In [1]: import numpy as np

In [2]: np.set_printoptions(suppress=True, linewidth=100)

In [3]: E = np.load("layer17.npy")

In [4]: E
Out[4]: 
array([[-0.1  ,  0.9  ,  0.   , -0.7  , -1.1  ,  0.7  , -0.6  , -0.2  ,  0.4  , -0.5  ,  0.   ,
         0.5  ],
       [ 0.5  ,  1.5  ,  0.   , -0.5  ,  0.3  , -0.9  , -0.4  ,  0.7  , -0.9  , -1.6  , -2.   ,
         1.   ],
       [-1.4  ,  0.5  , -0.2  , -0.9  ,  1.7  , -0.5  ,  1.4  , -0.2  , -0.2  ,  1.8  ,  0.2  ,
        -0.9  ],
       [-0.1  ,  0.6  ,  1.3  ,  1.   , -1.9  , -0.1  ,  1.4  ,  0.6  ,  0.7  , -0.1  ,  0.   ,
         0.3  ],
       [-1.3  ,  0.4  ,  0.3  , -0.3  ,  0.8  ,  1.5  ,  1.2  , -2.3  , -0.3  , -1.2  , -1.6  ,
         0.6  ],
       [-0.1  ,  0.7  ,  0.9  , -1.7  , -0.3  ,  1.   ,  0.7  ,  1.1  ,  1.   ,  1.2  ,  0.4  ,
         0.6  ],
       [-0.5  ,  0.9  ,  0.7  ,  0.5  ,  0.8  ,  1.1  ,  1.9  ,  0.   ,  0.3  , -0.1  ,  1.3  ,
         1.6  ],
       [-1.1  , -1.1  ,  1.   ,  1.6  , -0.4  ,  0.5  , -0.1  ,  1.3  ,  1.6  , -0.2  , -0.2  ,
         0.1  ],
       [-0.1  , -1.5  , -0.3  , -0.2  ,  1.1  ,  1.5  ,  0.3  ,  0.9  ,  0.3  , -0.2  , -1.1  ,
        -1.   ],
       [-0.296, -0.725, -1.478, -0.013, -0.004,  1.15 , -1.279, -1.616, -1.813, -0.287, -1.335,
         0.302],
       [-0.2  , -0.5  , -0.1  ,  0.1  , -0.8  , -0.2  ,  0.6  ,  0.4  , -0.9  ,  2.   ,  0.   ,
         1.7  ],
       [-0.4  , -0.7  , -1.6  ,  0.2  ,  0.1  ,  1.2  , -1.2  , -1.8  , -1.9  , -0.2  , -1.3  ,
         0.3  ],
       [-0.4  ,  0.1  , -0.4  , -0.6  , -1.5  ,  0.4  ,  0.   ,  1.4  ,  1.9  ,  0.9  , -0.6  ,
        -1.   ],
       [ 0.8  ,  1.1  , -1.2  , -0.8  , -0.2  ,  2.8  ,  1.3  ,  0.1  ,  0.2  , -1.8  ,  0.7  ,
         0.9  ]])

In [5]: proj = E @ np.linalg.solve(E.T @ E, E.T)

In [6]: round(np.trace(proj), 3)
Out[6]: np.float64(12.0)

In [7]: B = E / np.sqrt((E ** 2).mean(axis=1, keepdims=True))

In [8]: np.linalg.matrix_rank(E - E.mean(axis=1, keepdims=True))
Out[8]: np.int64(11)

In [9]: np.linalg.matrix_rank(B) == np.linalg.matrix_rank(E)
Out[9]: np.True_

In [10]: x0 = np.array([3, 0, 3, 1, 1, 1, 0, 3, 0, 1, 2, 2])

In [11]: E @ np.eye(12)[1]
Out[11]: 
array([ 0.9  ,  1.5  ,  0.5  ,  0.6  ,  0.4  ,  0.7  ,  0.9  , -1.1  , -1.5  , -0.725, -0.5  ,
       -0.7  ,  0.1  ,  1.1  ])

In [12]: np.round(np.einsum("ij,j->i", E, x0), 3)
Out[12]: 
array([ -1.5 ,  -1.1 ,  -4.7 ,   4.9 , -11.1 ,   7.9 ,   8.7 ,   4.9 ,  -0.5 , -11.39,   4.8 ,
       -12.1 ,  -2.2 ,   2.3 ])

In [13]: np.round(E @ np.ones(12), 3)
Out[13]: 
array([-0.7  , -2.3  ,  1.3  ,  3.7  , -2.2  ,  5.5  ,  8.5  ,  3.   , -0.3  , -7.394,  2.1  ,
       -7.3  ,  0.2  ,  3.9  ])

In [14]: np.round(E @ (2 * x0), 3)
Out[14]: 
array([ -3.  ,  -2.2 ,  -9.4 ,   9.8 , -22.2 ,  15.8 ,  17.4 ,   9.8 ,  -1.  , -22.78,   9.6 ,
       -24.2 ,  -4.4 ,   4.6 ])

In [15]: np.round((E * x0).sum(axis=1), 3)
Out[15]: 
array([ -1.5 ,  -1.1 ,  -4.7 ,   4.9 , -11.1 ,   7.9 ,   8.7 ,   4.9 ,  -0.5 , -11.39,   4.8 ,
       -12.1 ,  -2.2 ,   2.3 ])

In [16]: np.round(E @ x0, 3)
Out[16]: 
array([ -1.5 ,  -1.1 ,  -4.7 ,   4.9 , -11.1 ,   7.9 ,   8.7 ,   4.9 ,  -0.5 , -11.39,   4.8 ,
       -12.1 ,  -2.2 ,   2.3 ])
